$ python3 -q
>>> import numpy as np
>>> np.set_printoptions(suppress=True, linewidth=200)
>>> tidy = lambda a: np.round(a, 1) + 0
>>> W0 = np.load("a.npy")
>>> W0
array([[ 2,  0, -2,  1],
       [ 0,  2, -1, -2],
       [-2, -1, -4, -1],
       [ 1, -2, -1,  2]])
>>> # equal to its transpose
>>> evals, vecs = np.linalg.eig(W0)
>>> tidy(evals)
array([-4.9, -0.2,  4.3,  2.7])
>>> tidy(np.sort(np.linalg.eigvals(np.linalg.inv(W0))))
array([-6.4, -0.2,  0.2,  0.4])
>>> tidy(np.linalg.norm(W0, 2) / np.linalg.norm(W0))
np.float64(0.7)
>>> round(np.log10(np.linalg.cond(W0)))
1
>>> np.argsort(-np.linalg.norm(W0, axis=0).round(6), kind="stable")[:3]
array([2, 3, 0])
>>> np.linalg.matrix_rank(W0, rtol=0.1)
np.int64(3)
>>> tidy(np.abs(np.linalg.eigvals(W0)).max())
np.float64(4.9)
>>> W0 @ W0
array([[ 9,  0,  3,  6],
       [ 0,  9,  4, -7],
       [ 3,  4, 22,  2],
       [ 6, -7,  2, 10]])
>>> print(tidy(np.linalg.det(W0)))
9.0
>>> np.allclose(W0, W0.T)
True
>>> np.linalg.determinant(W0)
Traceback (most recent call last):
  File "<python-input-17>", line 1, in <module>
    np.linalg.determinant(W0)
    ^^^^^^^^^^^^^^^^^^^^^
AttributeError: module 'numpy.linalg' has no attribute 'determinant'
>>> u = np.array([1, 2])
>>> np.cross(W0[2, :3], W0[3, :3])
array([-7, -6,  5])
>>> mat = np.load("mat.npy")
>>> mat
array([[ 4,  0,  0],
       [ 4,  0,  5],
       [ 0,  0, -5]])
>>> r = np.linalg.matrix_rank(mat)
>>> r
np.int64(2)
>>> ns = np.linalg.svd(mat)[2][r:].T
>>> print([int(np.linalg.matrix_rank(mat[:i])) for i in range(1, len(mat) + 1)])
[1, 2, 2]
>>> J = np.arange(6).reshape(3, 2) + -1
>>> J
array([[-1,  0],
       [ 1,  2],
       [ 3,  4]])
>>> vec = np.array([-2, 0])
>>> target = J @ vec
>>> tidy(np.linalg.solve(J.T @ J, J.T @ target))
array([-2.,  0.])
>>> tidy(np.linalg.lstsq(J, target)[0])
array([-2.,  0.])
>>> rng = np.random.default_rng(2880)
>>> target = target + 0.1 * rng.normal(size=3)
>>> print(tidy(target))
[ 2.  -2.  -6.1]
>>> c, *_ = np.linalg.lstsq(J, target)
>>> tidy(c)
array([-2.,  0.])
>>> c.round()
array([-2.,  0.])
>>> hat = J @ np.linalg.solve(J.T @ J, J.T)
>>> tidy(np.diag(hat))
array([0.8, 0.3, 0.8])
>>> np.allclose(hat @ hat, hat)
True
>>> tidy(hat)
array([[ 0.8,  0.3, -0.2],
       [ 0.3,  0.3,  0.3],
       [-0.2,  0.3,  0.8]])
>>> np.linalg.matrix_rank(np.eye(3) - hat)
np.int64(1)
